$ python -q
>>> import numpy as np
>>> import numpy.linalg as la
>>> np.set_printoptions(precision=2, suppress=True, linewidth=100)
>>> rd = lambda a: np.round(a, 2) + 0
>>> f = np.array([1, 2, 3, 2, -3, 2, 3, 1]) + 0.5
>>> A = np.eye(8) - 2 * np.outer(f, f) / (f @ f)
>>> print(rd(A))
[[ 0.92 -0.14 -0.19 -0.14  0.14 -0.14 -0.19 -0.08]
 [-0.14  0.77 -0.32 -0.23  0.23 -0.23 -0.32 -0.14]
 [-0.19 -0.32  0.55 -0.32  0.32 -0.32 -0.45 -0.19]
 [-0.14 -0.23 -0.32  0.77  0.23 -0.23 -0.32 -0.14]
 [ 0.14  0.23  0.32  0.23  0.77  0.23  0.32  0.14]
 [-0.14 -0.23 -0.32 -0.23  0.23  0.77 -0.32 -0.14]
 [-0.19 -0.32 -0.45 -0.32  0.32 -0.32  0.55 -0.19]
 [-0.08 -0.14 -0.19 -0.14  0.14 -0.14 -0.19  0.92]]
>>> vec = np.array([1, -1, -1, -1, 0, -2, 3, 3])
>>> print(rd(np.abs(la.eigvals(A))))
[1. 1. 1. 1. 1. 1. 1. 1.]
>>> print([p for p in range(1, 25) if np.allclose(la.matrix_power(A, p), np.eye(8))])
[2, 4, 6, 8, 10, 12, 14, 16, 18, 20, 22, 24]
>>> print(8 - la.matrix_rank(A - np.eye(8), tol=1e-8))
7
>>> print(rd(la.norm(vec)), rd(la.norm(A @ vec)))
5.1 5.1
>>> print(rd(la.det(A)))
-1.0
>>> print(rd(la.inv(A)))
[[ 0.92 -0.14 -0.19 -0.14  0.14 -0.14 -0.19 -0.08]
 [-0.14  0.77 -0.32 -0.23  0.23 -0.23 -0.32 -0.14]
 [-0.19 -0.32  0.55 -0.32  0.32 -0.32 -0.45 -0.19]
 [-0.14 -0.23 -0.32  0.77  0.23 -0.23 -0.32 -0.14]
 [ 0.14  0.23  0.32  0.23  0.77  0.23  0.32  0.14]
 [-0.14 -0.23 -0.32 -0.23  0.23  0.77 -0.32 -0.14]
 [-0.19 -0.32 -0.45 -0.32  0.32 -0.32  0.55 -0.19]
 [-0.08 -0.14 -0.19 -0.14  0.14 -0.14 -0.19  0.92]]
>>> rng = np.random.default_rng(841603)
>>> lab = rng.permutation(8)
>>> A2 = A[:, lab] * rng.choice([-1, 1], 8)
>>> print(rd(A2))
[[-0.14  0.08 -0.14 -0.19  0.14 -0.19  0.92  0.14]
 [-0.23  0.14 -0.23 -0.32  0.23 -0.32 -0.14 -0.77]
 [-0.32  0.19 -0.32 -0.45  0.32  0.55 -0.19  0.32]
 [-0.23  0.14  0.77 -0.32  0.23 -0.32 -0.14  0.23]
 [ 0.23 -0.14  0.23  0.32  0.77  0.32  0.14 -0.23]
 [ 0.77  0.14 -0.23 -0.32  0.23 -0.32 -0.14  0.23]
 [-0.32  0.19 -0.32  0.55  0.32 -0.45 -0.19  0.32]
 [-0.14 -0.92 -0.14 -0.19  0.14 -0.19 -0.08  0.14]]
>>> left, _, Vt = la.svd(A.T @ A2)
>>> print(rd(la.lstsq(A, A2)[0]))
[[ 0.  0.  0.  0.  0.  0.  1.  0.]
 [ 0.  0.  0.  0.  0.  0.  0. -1.]
 [ 0.  0.  0.  0.  0.  1.  0.  0.]
 [ 0.  0.  1.  0.  0.  0.  0.  0.]
 [ 0.  0.  0.  0.  1.  0.  0.  0.]
 [ 1.  0.  0.  0.  0.  0.  0.  0.]
 [ 0.  0.  0.  1.  0.  0.  0.  0.]
 [ 0. -1.  0.  0.  0.  0.  0.  0.]]
